>>> import numpy as np
>>> import numpy.linalg as la
>>> np.set_printoptions(precision=4, suppress=True, linewidth=140, legacy="1.25")
>>> K = np.loadtxt("w.csv", delimiter=",")
>>> print(K)
[[0. 1. 0. 0. 0. 0. 0. 0. 1.]
 [1. 0. 0. 0. 0. 0. 0. 0. 0.]
 [0. 0. 0. 0. 0. 0. 0. 0. 1.]
 [0. 0. 0. 0. 0. 1. 1. 0. 1.]
 [0. 0. 0. 0. 0. 0. 1. 0. 1.]
 [0. 0. 0. 1. 0. 0. 0. 0. 0.]
 [0. 0. 0. 1. 1. 0. 0. 1. 0.]
 [0. 0. 0. 0. 0. 0. 1. 0. 1.]
 [1. 0. 1. 1. 1. 0. 0. 1. 0.]]
>>> # null space of dimension 1
>>> ev, V = la.eigh(K)
>>> vec = np.array([2, 1, 3, 3, 1, 2, 0, 3, 2])
>>> print(round(vec @ K @ vec / (vec @ vec), 4), round(ev[0], 4), np.round(ev[-1], 4))
1.561 -2.7495 2.7495
>>> print(np.abs(K).sum(axis=1).max(), round(float(np.abs(ev).max()), 4))
5.0 2.7495
>>> print((np.sign(V[:, -1].round(6)) == np.sign(V[0, -1].round(6))).astype(int))
[1 1 1 1 1 1 1 1 1]
>>> print(vec @ K @ vec)
64.0
>>> print(np.round(np.sort(np.abs(la.eigvals(K))), 4) + 0)
[0.     0.5275 0.5275 0.7838 0.7838 1.244  1.244  2.7495 2.7495]
>>> print(np.allclose(K, K.T))
True
>>> print(K @ K)
[[2. 0. 1. 1. 1. 0. 0. 1. 0.]
 [0. 1. 0. 0. 0. 0. 0. 0. 1.]
 [1. 0. 1. 1. 1. 0. 0. 1. 0.]
 [1. 0. 1. 3. 2. 0. 0. 2. 0.]
 [1. 0. 1. 2. 2. 0. 0. 2. 0.]
 [0. 0. 0. 0. 0. 1. 1. 0. 1.]
 [0. 0. 0. 0. 0. 1. 3. 0. 3.]
 [1. 0. 1. 2. 2. 0. 0. 2. 0.]
 [0. 1. 0. 0. 0. 1. 3. 0. 5.]]
>>> print(np.allclose(K[:-1].T @ la.lstsq(K[:-1].T, K[-1])[0], K[-1]))
False
>>> print(la.lstsq(K[:-1].T, K[-1])[2])
7
>>> print(np.unique(K.round(6), axis=0).shape)
(8, 9)
>>> print(np.trace(K @ K @ K) // 6)
0.0
>>> print(np.argwhere(np.triu(K)))
[[0 1]
 [0 8]
 [2 8]
 [3 5]
 [3 6]
 [3 8]
 [4 6]
 [4 8]
 [6 7]
 [7 8]]
>>> print(K @ K)
[[2. 0. 1. 1. 1. 0. 0. 1. 0.]
 [0. 1. 0. 0. 0. 0. 0. 0. 1.]
 [1. 0. 1. 1. 1. 0. 0. 1. 0.]
 [1. 0. 1. 3. 2. 0. 0. 2. 0.]
 [1. 0. 1. 2. 2. 0. 0. 2. 0.]
 [0. 0. 0. 0. 0. 1. 1. 0. 1.]
 [0. 0. 0. 0. 0. 1. 3. 0. 3.]
 [1. 0. 1. 2. 2. 0. 0. 2. 0.]
 [0. 1. 0. 0. 0. 1. 3. 0. 5.]]
>>> L = np.diag(K.sum(axis=1)) - K
>>> print(L @ np.ones(9))
[0. 0. 0. 0. 0. 0. 0. 0. 0.]
>>> print(round(la.det(L[1:, 1:])))
12
